% ipython --no-banner

In [1]: import numpy as np

In [2]: np.set_printoptions(precision=1, suppress=True, linewidth=140)

In [3]: K = np.load("dump.npy")

In [4]: K
Out[4]: 
array([[ 1,  0,  1,  1,  0],
       [ 1,  2,  2,  2,  1],
       [ 1,  2,  3,  3,  2],
       [ 3,  3,  5,  3,  2],
       [ 4,  3,  7,  4,  2],
       [ 6,  3,  7,  4,  2],
       [ 7,  4,  9,  4,  3],
       [ 7,  4,  9,  5,  5],
       [ 8,  4, 11,  5,  5],
       [ 9,  5, 13,  6,  5],
       [11,  5, 14,  6,  5],
       [13,  6, 15,  6,  5],
       [15,  7, 16,  8,  7],
       [17,  8, 17,  8,  8],
       [19,  8, 17,  9,  8],
       [20,  9, 19,  9,  9],
       [21, 10, 19, 10, 10],
       [22, 12, 20, 10, 11],
       [23, 14, 20, 12, 12],
       [24, 14, 20, 14, 12],
       [24, 16, 21, 15, 12],
       [25, 18, 23, 16, 13],
       [26, 18, 23, 18, 13],
       [27, 19, 25, 20, 13],
       [27, 20, 27, 22, 13],
       [27, 21, 27, 24, 13],
       [27, 21, 29, 25, 13],
       [28, 22, 31, 26, 15],
       [29, 24, 31, 26, 15],
       [30, 24, 31, 26, 17],
       [31, 25, 31, 27, 18],
       [33, 25, 31, 28, 19],
       [35, 26, 32, 29, 21],
       [35, 27, 32, 29, 21],
       [37, 27, 33, 30, 21],
       [39, 28, 33, 32, 23],
       [41, 28, 33, 34, 24],
       [43, 30, 33, 34, 25],
       [45, 32, 35, 35, 25],
       [45, 32, 37, 35, 26]])

In [5]: rng = np.random.default_rng(375)

In [6]: A2 = K + rng.integers(-2, 3, (40, 1)) @ rng.integers(-2, 3, (1, 5))

In [7]: A2
Out[7]: 
array([[-1, -1,  2,  2, -1],
       [ 5,  4,  0,  0,  3],
       [ 3,  3,  2,  2,  3],
       [ 7,  5,  3,  1,  4],
       [ 6,  4,  6,  3,  3],
       [ 6,  3,  7,  4,  2],
       [ 9,  5,  8,  3,  4],
       [ 5,  3, 10,  6,  4],
       [ 8,  4, 11,  5,  5],
       [11,  6, 12,  5,  6],
       [ 9,  4, 15,  7,  4],
       [17,  8, 13,  4,  7],
       [19,  9, 14,  6,  9],
       [15,  7, 18,  9,  7],
       [21,  9, 16,  8,  9],
       [24, 11, 17,  7, 11],
       [25, 12, 17,  8, 12],
       [20, 11, 21, 11, 10],
       [19, 12, 22, 14, 10],
       [28, 16, 18, 12, 14],
       [20, 14, 23, 17, 10],
       [21, 16, 25, 18, 11],
       [22, 16, 25, 20, 11],
       [31, 21, 23, 18, 15],
       [25, 19, 28, 23, 12],
       [27, 21, 27, 24, 13],
       [31, 23, 27, 23, 15],
       [30, 23, 30, 25, 16],
       [25, 22, 33, 28, 13],
       [28, 23, 32, 27, 16],
       [29, 24, 32, 28, 17],
       [29, 23, 33, 30, 17],
       [35, 26, 32, 29, 21],
       [35, 27, 32, 29, 21],
       [35, 26, 34, 31, 20],
       [41, 29, 32, 31, 24],
       [41, 28, 33, 34, 24],
       [41, 29, 34, 35, 24],
       [45, 32, 35, 35, 25],
       [45, 32, 37, 35, 26]])

In [8]: np.abs(A2 - K).sum(axis=1)
Out[8]: 
array([ 6, 12,  6, 12,  6,  0,  6,  6,  0,  6,  6, 12, 12,  6,  6, 12, 12,  6, 12, 12, 12, 12, 12, 12,  6,  0, 12,  6, 12,  6,  6, 12,  0,
        0,  6,  6,  0,  6,  0,  0])
